In [1]: import numpy as np

In [2]: np.set_printoptions(suppress=True, linewidth=200)

In [3]: rd = lambda a: np.round(a, 3) + 0

In [4]: F = np.loadtxt("m.csv", delimiter=",")

In [5]: F
Out[5]: 
array([[-4.,  0.,  0.,  0.,  0.,  0.],
       [-3., -2.,  0.,  0.,  0.,  0.],
       [-4.,  1.,  0.,  0.,  0.,  0.],
       [ 0.,  0., -4.,  0.,  0.,  0.],
       [ 0.,  0., -3., -2.,  0.,  0.],
       [ 0.,  0., -4.,  1.,  0.,  0.],
       [ 0.,  0.,  0.,  0., -4.,  0.],
       [ 0.,  0.,  0.,  0., -3., -2.],
       [ 0.,  0.,  0.,  0., -4.,  1.]])

In [6]: r0, g = F[6], F[8]

In [7]: r0 @ g
Out[7]: np.float64(16.0)

In [8]: r0 @ r0
Out[8]: np.float64(16.0)

In [9]: pr = (r0 @ g) / (r0 @ r0) * r0

In [10]: g - pr
Out[10]: array([0., 0., 0., 0., 0., 1.])

In [11]: rd(np.linalg.norm(r0 + g) ** 2 + np.linalg.norm(r0 - g) ** 2)
Out[11]: np.float64(66.0)

In [12]: np.linalg.matrix_rank(np.outer(r0, g))
Out[12]: np.int64(1)

In [13]: hat = F @ np.linalg.solve(F.T @ F, F.T)

In [14]: np.allclose(hat @ hat, hat)
Out[14]: True

In [15]: A2 = np.array([[-7, -5, 7, -3], [8, -9, -7, 6], [-8, 6, 5, 6], [-9, -8, -4, -4]])

In [16]: W2 = np.array([[3, -2], [-1, 3]])

In [17]: m1 = np.block([[A2, np.array([[2, 2], [2, 1], [0, 0], [3, 3]])], [np.zeros((2, 4)), W2]])

In [18]: m1
Out[18]: 
array([[-7., -5.,  7., -3.,  2.,  2.],
       [ 8., -9., -7.,  6.,  2.,  1.],
       [-8.,  6.,  5.,  6.,  0.,  0.],
       [-9., -8., -4., -4.,  3.,  3.],
       [ 0.,  0.,  0.,  0.,  3., -2.],
       [ 0.,  0.,  0.,  0., -1.,  3.]])

In [19]: q, R = np.linalg.qr(m1)

In [20]: rd(np.abs(np.diag(R)))
Out[20]: array([16.062, 14.33 ,  7.627,  8.879,  3.162,  2.214])

In [21]: q.shape, R.shape
Out[21]: ((6, 6), (6, 6))

In [22]: q, evecs = np.linalg.qr(m1[:, :1])[0], np.linalg.qr(m1[:, 1:])[0]

In [23]: s = np.linalg.svd(q.T @ evecs, compute_uv=False)

In [24]: (s > 0.9).sum()
Out[24]: np.int64(1)

In [25]: rd(s)
Out[25]: array([0.914])

In [26]: A2 = m1 / np.sqrt((m1 ** 2).mean(axis=1, keepdims=True))

In [27]: rd(np.linalg.norm(A2, axis=1))
Out[27]: array([2.449, 2.449, 2.449, 2.449, 2.449, 2.449])

In [28]: np.linalg.matrix_rank(A2) == np.linalg.matrix_rank(m1)
Out[28]: np.True_

In [29]: t3 = np.stack([m1, -2 * m1, m1[::-1]])

In [30]: rd(np.linalg.norm(t3, axis=(1, 2)))
Out[30]: array([27.459, 54.918, 27.459])

In [31]: (t3 @ m1.T).shape
Out[31]: (3, 6, 6)

In [32]: np.linalg.matrix_rank(t3.reshape(3, -1))
Out[32]: np.int64(2)

In [33]: t3.shape
Out[33]: (3, 6, 6)

In [34]: A2 = np.linalg.inv(m1)

In [35]: rd(m1 @ A2)
Out[35]: 
array([[1., 0., 0., 0., 0., 0.],
       [0., 1., 0., 0., 0., 0.],
       [0., 0., 1., 0., 0., 0.],
       [0., 0., 0., 1., 0., 0.],
       [0., 0., 0., 0., 1., 0.],
       [0., 0., 0., 0., 0., 1.]])

In [36]: rd(np.linalg.slogdet(m1)[0])
Out[36]: np.float64(1.0)

In [37]: (np.abs(A2) > 1e-9).astype(int)
Out[37]: 
array([[1, 1, 1, 1, 1, 1],
       [1, 1, 1, 1, 1, 1],
       [1, 1, 1, 1, 1, 1],
       [1, 1, 1, 1, 1, 1],
       [0, 0, 0, 0, 1, 1],
       [0, 0, 0, 0, 1, 1]])

In [38]: feats = np.loadtxt("run11.csv", delimiter=",")

In [39]: rd(feats)
Out[39]: 
array([[-19.555,   3.451,   5.177, -19.032,   0.   ,  -4.851],
       [-19.322,   3.398,   5.097, -18.751,   0.   ,  -4.744],
       [-17.616,   3.008,   4.512, -16.711,   0.   ,  -3.983],
       [ -7.729,   0.643,   0.964,  -5.621,   0.   ,  -0.486],
       [ -7.048,   0.478,   0.717,  -4.936,   0.   ,  -0.334],
       [ -6.523,   0.353,   0.529,  -4.421,   0.   ,  -0.23 ],
       [ -4.831,  -0.037,  -0.056,  -2.851,   0.   ,   0.018],
       [ -4.037,  -0.204,  -0.307,  -2.178,   0.   ,   0.079],
       [ -2.362,  -0.469,  -0.703,  -0.966,   0.   ,   0.058],
       [ -1.702,  -0.5  ,  -0.75 ,  -0.601,   0.   ,  -0.005],
       [ -1.549,  -0.496,  -0.744,  -0.529,   0.   ,  -0.023],
       [ -0.932,  -0.415,  -0.623,  -0.284,   0.   ,  -0.086],
       [ -0.607,  -0.317,  -0.475,  -0.181,   0.   ,  -0.096],
       [ -0.021,  -0.014,  -0.021,  -0.007,   0.   ,  -0.007],
       [  0.307,   0.224,   0.336,   0.115,   0.   ,   0.135],
       [  0.357,   0.263,   0.395,   0.137,   0.   ,   0.163],
       [  1.019,   0.838,   1.258,   0.516,   0.   ,   0.686],
       [  1.218,   1.02 ,   1.53 ,   0.664,   0.   ,   0.889],
       [  1.446,   1.227,   1.841,   0.851,   0.   ,   1.141],
       [  1.462,   1.242,   1.863,   0.865,   0.   ,   1.159],
       [  1.593,   1.359,   2.039,   0.98 ,   0.   ,   1.311],
       [  3.733,   3.112,   4.667,   3.358,   0.   ,   4.181],
       [  3.926,   3.253,   4.879,   3.601,   0.   ,   4.456],
       [  4.731,   3.819,   5.728,   4.643,   0.   ,   5.612],
       [  8.299,   5.983,   8.974,   9.589,   0.   ,  10.772],
       [  9.675,   6.713,  10.07 ,  11.573,   0.   ,  12.749],
       [ 11.36 ,   7.553,  11.33 ,  14.037,   0.   ,  15.157],
       [ 16.162,   9.706,  14.559,  21.181,   0.   ,  21.926],
       [ 20.738,  11.527,  17.291,  28.086,   0.   ,  28.268]])

In [40]: np.allclose(feats[:-1].T @ np.linalg.lstsq(feats[:-1].T, feats[-1])[0], feats[-1])
Out[40]: True

In [41]: try:
    ...:     np.linalg.inv(feats)
    ...: except np.linalg.LinAlgError as e:
    ...:     print(e)
    ...: 
Last 2 dimensions of the array must be square

In [42]: rd(np.trace(np.linalg.pinv(feats) @ feats))
Out[42]: np.float64(3.0)

In [43]: np.unique(feats.round(6), axis=0).shape
Out[43]: (29, 6)

In [44]: np.linalg.lstsq(feats[:-1].T, feats[-1])[2]
Out[44]: np.int32(3)
